>>> import numpy as np
>>> from numpy import linalg as LA
>>> np.set_printoptions(suppress=True, linewidth=140)
>>> tidy = lambda a: np.round(a, 2) + 0
>>> data = np.loadtxt("run6.csv", delimiter=",")
>>> data
array([[  0.,   0.,   0.,  -4.,   8.,  20.],
       [  0.,   0.,   0.,  16.,   4.,   4.],
       [  0.,   0.,   0., -16.,  12.,  16.],
       [ -3.,   6.,  15.,  -2.,   4.,  10.],
       [ 12.,   3.,   3.,   8.,   2.,   2.],
       [-12.,   9.,  12.,  -8.,   6.,   8.]])
>>> f = np.array([-3, -3])
>>> np.convolve(data[1], f)
array([  0.,   0.,   0., -48., -60., -24., -12.])
>>> np.cross(data[1, :3], data[4, :3])
array([0., 0., 0.])
>>> print(np.array([np.convolve(row, f, "same") for row in data]))
[[  0.   0.   0.  12. -12. -84.]
 [  0.   0.   0. -48. -60. -24.]
 [  0.   0.   0.  48.  12. -84.]
 [  9.  -9. -63. -39.  -6. -42.]
 [-36. -45. -18. -33. -30. -12.]
 [ 36.   9. -63. -12.   6. -42.]]
>>> np.polyval(f, data[1])
array([ -3.,  -3.,  -3., -51., -15., -15.])
>>> f = np.array([-2, -2, -2, -1, 0, -1])
>>> A2 = data + np.outer(f, np.eye(6)[2])
>>> LA.matrix_rank(LA.inv(A2) - LA.inv(data), tol=1e-8)
np.int64(1)
>>> A2 = data / LA.norm(data, axis=1, keepdims=True)
>>> cov = A2 @ A2.T
>>> tidy(cov[4])
array([ 0.07,  0.55, -0.18,  0.13,  1.  , -0.33])
>>> tidy(np.degrees(np.arccos(np.clip(cov[4, 5], -1, 1))))
np.float64(109.35)
>>> tidy(LA.norm(A2, axis=1))
array([1., 1., 1., 1., 1., 1.])
>>> (cov - 2 * np.eye(6)).round(6).argmax(axis=1)
array([2, 4, 0, 5, 1, 3])
>>> np.argwhere(np.triu(np.abs(cov) > 0.95, 1))
array([], shape=(0, 2), dtype=int64)
>>> (np.abs(cov) > 0.9).astype(int)
array([[1, 0, 0, 0, 0, 0],
       [0, 1, 0, 0, 0, 0],
       [0, 0, 1, 0, 0, 0],
       [0, 0, 0, 1, 0, 0],
       [0, 0, 0, 0, 1, 0],
       [0, 0, 0, 0, 0, 1]])
>>> f, g = data[4], data[2]
>>> f @ g
np.float64(-72.0)
>>> f @ f
np.float64(234.0)
>>> pr = (f @ g) / (f @ f) * f
>>> print(tidy(pr))
[-3.69 -0.92 -0.92 -2.46 -0.62 -0.62]
>>> tidy(LA.norm(f + g) ** 2 + LA.norm(f - g) ** 2)
np.float64(1780.0)
>>> np.outer(f, g)
array([[   0.,    0.,    0., -192.,  144.,  192.],
       [   0.,    0.,    0.,  -48.,   36.,   48.],
       [   0.,    0.,    0.,  -48.,   36.,   48.],
       [   0.,    0.,    0., -128.,   96.,  128.],
       [   0.,    0.,    0.,  -32.,   24.,   32.],
       [   0.,    0.,    0.,  -32.,   24.,   32.]])
>>> print(LA.matrix_rank(np.outer(f, g)))
1
>>> A2 = np.array([[-1, -2, 0, 0, 1, 0, 1, 0, 0, 1],
...     [1, 1, 0, -1, 1, 2, -1, 2, -1, 1],
...     [-2, 0, 1, 2, -1, 2, -2, 1, 0, -1],
...     [2, 1, -2, 1, 1, -1, 1, -1, -1, 1],
...     [1, -2, -1, 0, 1, -2, 1, -2, -2, -1],
...     [1, 2, -1, -1, 1, 0, -2, -1, 1, -1],
...     [0, 1, -2, 2, 1, 2, 0, -1, 1, -1],
...     [-1, 0, -1, -2, 1, -1, 0, -1, -1, -2],
...     [-1, 0, -1, 1, -1, 0, 2, 0, 2, 1],
...     [2, 1, -2, 0, 2, 2, -1, 0, 0, 2]])
>>> A2[-1] = A2[0]
>>> W0 = A2 + 0.02 * np.eye(10)
>>> W0
array([[-0.98, -2.  ,  0.  ,  0.  ,  1.  ,  0.  ,  1.  ,  0.  ,  0.  ,  1.  ],
       [ 1.  ,  1.02,  0.  , -1.  ,  1.  ,  2.  , -1.  ,  2.  , -1.  ,  1.  ],
       [-2.  ,  0.  ,  1.02,  2.  , -1.  ,  2.  , -2.  ,  1.  ,  0.  , -1.  ],
       [ 2.  ,  1.  , -2.  ,  1.02,  1.  , -1.  ,  1.  , -1.  , -1.  ,  1.  ],
       [ 1.  , -2.  , -1.  ,  0.  ,  1.02, -2.  ,  1.  , -2.  , -2.  , -1.  ],
       [ 1.  ,  2.  , -1.  , -1.  ,  1.  ,  0.02, -2.  , -1.  ,  1.  , -1.  ],
       [ 0.  ,  1.  , -2.  ,  2.  ,  1.  ,  2.  ,  0.02, -1.  ,  1.  , -1.  ],
       [-1.  ,  0.  , -1.  , -2.  ,  1.  , -1.  ,  0.  , -0.98, -1.  , -2.  ],
       [-1.  ,  0.  , -1.  ,  1.  , -1.  ,  0.  ,  2.  ,  0.  ,  2.02,  1.  ],
       [-1.  , -2.  ,  0.  ,  0.  ,  1.  ,  0.  ,  1.  ,  0.  ,  0.  ,  1.02]])
>>> x0 = np.array([1, -2, 1, -3, -2, 1, -3, -1, 2, 3])
>>> a = np.maximum(W0 @ x0, 0)
>>> tidy(np.tanh(W0 @ x0))
array([ 0.77,  1.  , -0.75, -1.  , -1.  ,  1.  , -1.  , -1.  , -0.96,  0.79])
>>> np.flatnonzero(a > 1e-9)
array([0, 1, 5, 9])
>>> print(tidy(np.maximum(W0 @ x0, 0) - np.maximum(-W0 @ x0, 0)))
[  1.02   3.96  -0.98  -9.06  -8.04   3.02 -10.06  -6.02  -1.96   1.06]
>>> W0 * (a > 1e-9)[:, None]
array([[-0.98, -2.  ,  0.  ,  0.  ,  1.  ,  0.  ,  1.  ,  0.  ,  0.  ,  1.  ],
       [ 1.  ,  1.02,  0.  , -1.  ,  1.  ,  2.  , -1.  ,  2.  , -1.  ,  1.  ],
       [-0.  ,  0.  ,  0.  ,  0.  , -0.  ,  0.  , -0.  ,  0.  ,  0.  , -0.  ],
       [ 0.  ,  0.  , -0.  ,  0.  ,  0.  , -0.  ,  0.  , -0.  , -0.  ,  0.  ],
       [ 0.  , -0.  , -0.  ,  0.  ,  0.  , -0.  ,  0.  , -0.  , -0.  , -0.  ],
       [ 1.  ,  2.  , -1.  , -1.  ,  1.  ,  0.02, -2.  , -1.  ,  1.  , -1.  ],
       [ 0.  ,  0.  , -0.  ,  0.  ,  0.  ,  0.  ,  0.  , -0.  ,  0.  , -0.  ],
       [-0.  ,  0.  , -0.  , -0.  ,  0.  , -0.  ,  0.  , -0.  , -0.  , -0.  ],
       [-0.  ,  0.  , -0.  ,  0.  , -0.  ,  0.  ,  0.  ,  0.  ,  0.  ,  0.  ],
       [-1.  , -2.  ,  0.  ,  0.  ,  1.  ,  0.  ,  1.  ,  0.  ,  0.  ,  1.02]])
>>> (W0 - W0.T) / 2
array([[ 0. , -1.5,  1. , -1. ,  0. , -0.5,  0.5,  0.5,  0.5,  1. ],
       [ 1.5,  0. ,  0. , -1. ,  1.5,  0. , -1. ,  1. , -0.5,  1.5],
       [-1. ,  0. ,  0. ,  2. ,  0. ,  1.5,  0. ,  1. ,  0.5, -0.5],
       [ 1. ,  1. , -2. ,  0. ,  0.5,  0. , -0.5,  0.5, -1. ,  0.5],
       [ 0. , -1.5,  0. , -0.5,  0. , -1.5,  0. , -1.5, -0.5, -1. ],
       [ 0.5,  0. , -1.5,  0. ,  1.5,  0. , -2. ,  0. ,  0.5, -0.5],
       [-0.5,  1. ,  0. ,  0.5,  0. ,  2. ,  0. , -0.5, -0.5, -1. ],
       [-0.5, -1. , -1. , -0.5,  1.5,  0. ,  0.5,  0. , -0.5, -1. ],
       [-0.5,  0.5, -0.5,  1. ,  0.5, -0.5,  0.5,  0.5,  0. ,  0.5],
       [-1. , -1.5,  0.5, -0.5,  1. ,  0.5,  1. ,  1. , -0.5,  0. ]])
>>> print(np.allclose(W0, W0.T))
False
>>> x0 = np.array([3, 1, 1, 1, 1, -1, 2, 1, 3, -3])
>>> target = W0 @ x0
>>> print(tidy(target))
[-4.94 -3.98 -5.98  3.02  0.02  4.98  5.04 -1.98  3.06 -5.06]
>>> tidy(LA.solve(W0, target))
array([ 3.,  1.,  1.,  1.,  1., -1.,  2.,  1.,  3., -3.])
>>> tidy(LA.solve(W0, 3 * target))
array([ 9.,  3.,  3.,  3.,  3., -3.,  6.,  3.,  9., -9.])
>>> tidy(LA.solve(W0, W0[:, 4]))
array([0., 0., 0., 0., 1., 0., 0., 0., 0., 0.])
